$ python -q
>>> import numpy as np
>>> import numpy.linalg as la
>>> np.set_printoptions(precision=3, suppress=True, linewidth=100, floatmode="fixed")
>>> F = np.array([[3, 4, 2, 8, 7, 7],
...     [-7, -6, -8, -2, -3, -3],
...     [-5, -4, -6, 0, -1, -1]])
>>> # looks like rank 2
>>> U, sigma, Vt = la.svd(F)
>>> evecs = Vt[:(sigma > 1e-8).sum()]
>>> rng = np.random.default_rng(29904)
>>> vec = F[1] + 3 * F[2] + rng.integers(2) * np.eye(6)[1]
>>> vec
array([-22.000, -17.000, -26.000,  -2.000,  -6.000,  -6.000])
>>> round(la.norm(vec - evecs.T @ evecs @ vec), 3)
np.float64(0.888)
>>> la.matrix_rank(np.vstack([F, vec]))
np.int64(3)
>>> r = la.matrix_rank(F)
>>> r
np.int64(2)
>>> ns = la.svd(F)[2][r:].T
>>> np.allclose(F @ ns, 0)
True
>>> [int(la.matrix_rank(F[:, :j + 1])) for j in range(6)]
[1, 2, 2, 2, 2, 2]
>>> la.matrix_rank(F.T @ F), la.matrix_rank(F @ F.T)
(np.int64(2), np.int64(2))
>>> [int(la.matrix_rank(F[:i])) for i in range(1, len(F) + 1)]
[1, 2, 2]
>>> F.sum(axis=0)
array([ -9,  -6, -12,   6,   3,   3])
>>> F.sum(axis=1)
array([ 31, -29, -17])
>>> F.mean(axis=0)
array([-3.000, -2.000, -4.000,  2.000,  1.000,  1.000])
>>> np.abs(F).max()
np.int64(8)
>>> np.count_nonzero(F)
np.int64(17)
>>> F - F[0]
array([[  0,   0,   0,   0,   0,   0],
       [-10, -10, -10, -10, -10, -10],
       [ -8,  -8,  -8,  -8,  -8,  -8]])
>>> np.diff(F, axis=0)
array([[-10, -10, -10, -10, -10, -10],
       [  2,   2,   2,   2,   2,   2]])
>>> np.unravel_index(np.abs(F).argmax(), F.shape)
(np.int64(0), np.int64(3))
>>> F.reshape(2, -1)
array([[ 3,  4,  2,  8,  7,  7, -7, -6, -8],
       [-2, -3, -3, -5, -4, -6,  0, -1, -1]])
>>> F.reshape(-1, 2)
array([[ 3,  4],
       [ 2,  8],
       [ 7,  7],
       [-7, -6],
       [-8, -2],
       [-3, -3],
       [-5, -4],
       [-6,  0],
       [-1, -1]])
>>> t3 = F.reshape(3, 2, -1)
>>> t3.shape
(3, 2, 3)
>>> np.swapaxes(t3, 1, 2)[2]
array([[-5,  0],
       [-4, -1],
       [-6, -1]])
>>> t3.transpose(1, 0, 2)
array([[[ 3,  4,  2],
        [-7, -6, -8],
        [-5, -4, -6]],

       [[ 8,  7,  7],
        [-2, -3, -3],
        [ 0, -1, -1]]])
>>> Y = np.array([[1, -3, 1],
...     [-1, -1, -3],
...     [0, -3, 0],
...     [2, 3, 3],
...     [-3, 0, -1],
...     [0, 1, -1]])
>>> np.einsum("ij,ij->i", F, F)
array([191, 171,  79])
>>> np.einsum("ik,kj->ji", F, Y)
array([[-6,  4,  2],
       [12, 42, 36],
       [ 1, 11,  9]])
>>> np.einsum("ik,kj->ij", F, Y)
array([[-6, 12,  1],
       [ 4, 42, 11],
       [ 2, 36,  9]])
>>> Y.T @ F.T
array([[-6,  4,  2],
       [12, 42, 36],
       [ 1, 11,  9]])
>>> F @ Y
array([[-6, 12,  1],
       [ 4, 42, 11],
       [ 2, 36,  9]])
>>> arr = np.load("x.npy")
>>> arr
array([[ 0, 11,  3,  0, 19,  0],
       [33, 27,  0,  0,  0,  1],
       [ 0,  0, 21, 45, 15, 21],
       [ 0,  8,  7, 30, 20,  0],
       [27,  0, 13,  0, 20, 15],
       [ 0,  0,  0, 11,  0, 13],
       [ 0,  0,  0, 12,  0,  9],
       [23, 30,  0,  4,  9,  0],
       [ 9, 26,  0,  0, 18,  0],
       [13, 21,  0,  0, 16,  0],
       [ 0,  6,  4, 24, 13,  0],
       [ 0,  0,  0,  0,  0,  0],
       [ 0,  0, 21, 19, 30,  2],
       [20, 27, 20, 53, 30,  7],
       [40,  5, 16,  0, 20, 22],
       [ 0,  0,  0, 22,  0,  1],
       [ 0,  0, 18,  0, 31,  2],
       [ 0, 16,  7, 18, 21,  0]])
>>> Xs = arr - arr.mean(axis=0)
>>> evecs = la.svd(Xs)[2][:4]
>>> Y = Xs - Xs @ evecs.T @ evecs
>>> la.norm(Y, axis=1).round(6).argmax()
np.int64(2)
>>> (Xs @ evecs.T).std(axis=0)
array([17.790, 14.512, 11.650, 10.275])
>>> Y.std(axis=0)
array([1.438, 1.614, 1.741, 0.595, 1.008, 2.770])
>>> np.diag(evecs.T @ evecs)
array([0.814, 0.746, 0.334, 0.957, 0.783, 0.366])
>>> Y = arr + rng.integers(-2, 3, (18, 4)) @ rng.integers(-2, 3, (4, 6))
>>> Y
array([[ 5, 13, -2,  9, 25, -8],
       [37, 31,  1, -3,  7, -4],
       [-2, -1, 20, 43, 18, 16],
       [ 2, 13,  5, 27, 26, -2],
       [21, -5, 11,  1, 16, 15],
       [-3, -2, -4, 12,  4,  5],
       [-4, -2, -5, 15, -1,  8],
       [16, 23,  2,  3,  0,  5],
       [ 8, 25, -1,  0, 20, -4],
       [16, 22, -3,  5, 21, -7],
       [-5,  0,  6, 24,  6,  3],
       [-1, -3,  1,  3, -5,  3],
       [ 1, -3, 21, 25, 28,  0],
       [19, 27, 25, 46, 28, 11],
       [47,  9, 12,  8, 27, 15],
       [-5, -2,  2, 15, -2,  3],
       [-4, -4, 19,  0, 25,  6],
       [ 4, 21,  7, 16, 26, -1]])
>>> np.abs(Y - arr).sum(axis=1)
array([35, 24, 14, 20, 18, 22, 16, 31,  9, 24, 23, 16, 14, 19, 37, 20, 19, 17])
>>> la.matrix_rank(Y - arr, tol=1e-8)
np.int64(4)
>>> Xs = arr - arr.mean(axis=0)
>>> U, sigma, Vt = la.svd(Xs, full_matrices=False)
>>> np.round(Xs.mean(axis=0), 3) + 0
array([0.000, 0.000, 0.000, 0.000, 0.000, 0.000])
>>> sigma
array([75.475, 61.571, 49.427, 43.592, 14.868,  8.965])
>>> round(float((sigma ** 2).sum() ** 2 / (sigma ** 4).sum()), 3)
3.538
>>> O, R = la.qr(arr)
>>> np.round(O.T @ O, 3) + 0
array([[1.000, 0.000, 0.000, 0.000, 0.000, 0.000],
       [0.000, 1.000, 0.000, 0.000, 0.000, 0.000],
       [0.000, 0.000, 1.000, 0.000, 0.000, 0.000],
       [0.000, 0.000, 0.000, 1.000, 0.000, 0.000],
       [0.000, 0.000, 0.000, 0.000, 1.000, 0.000],
       [0.000, 0.000, 0.000, 0.000, 0.000, 1.000]])
>>> mat = np.load("dump.npy")
>>> mat
array([[ 0.017, -0.083, -0.050,  0.083],
       [-0.083,  0.417,  0.250, -0.417],
       [-0.050,  0.250,  0.150, -0.250],
       [ 0.083, -0.417, -0.250,  0.417]])
>>> np.allclose(mat, mat.T)
True
>>> la.matrix_power(mat, 2)
array([[ 0.017, -0.083, -0.050,  0.083],
       [-0.083,  0.417,  0.250, -0.417],
       [-0.050,  0.250,  0.150, -0.250],
       [ 0.083, -0.417, -0.250,  0.417]])
>>> (mat + mat.T) / 2
array([[ 0.017, -0.083, -0.050,  0.083],
       [-0.083,  0.417,  0.250, -0.417],
       [-0.050,  0.250,  0.150, -0.250],
       [ 0.083, -0.417, -0.250,  0.417]])
>>> (mat - mat.T) / 2
array([[0.000, 0.000, 0.000, 0.000],
       [0.000, 0.000, 0.000, 0.000],
       [0.000, 0.000, 0.000, 0.000],
       [0.000, 0.000, 0.000, 0.000]])
>>> np.round(la.det(mat), 3)
np.float64(0.0)
>>> np.round(np.abs(la.eigvals(mat)).max(), 3)
np.float64(1.0)
>>> np.round(np.sort(np.abs(la.eigvals(mat))), 3) + 0
array([0.000, 0.000, 0.000, 1.000])
>>> mat @ mat
array([[ 0.017, -0.083, -0.050,  0.083],
       [-0.083,  0.417,  0.250, -0.417],
       [-0.050,  0.250,  0.150, -0.250],
       [ 0.083, -0.417, -0.250,  0.417]])
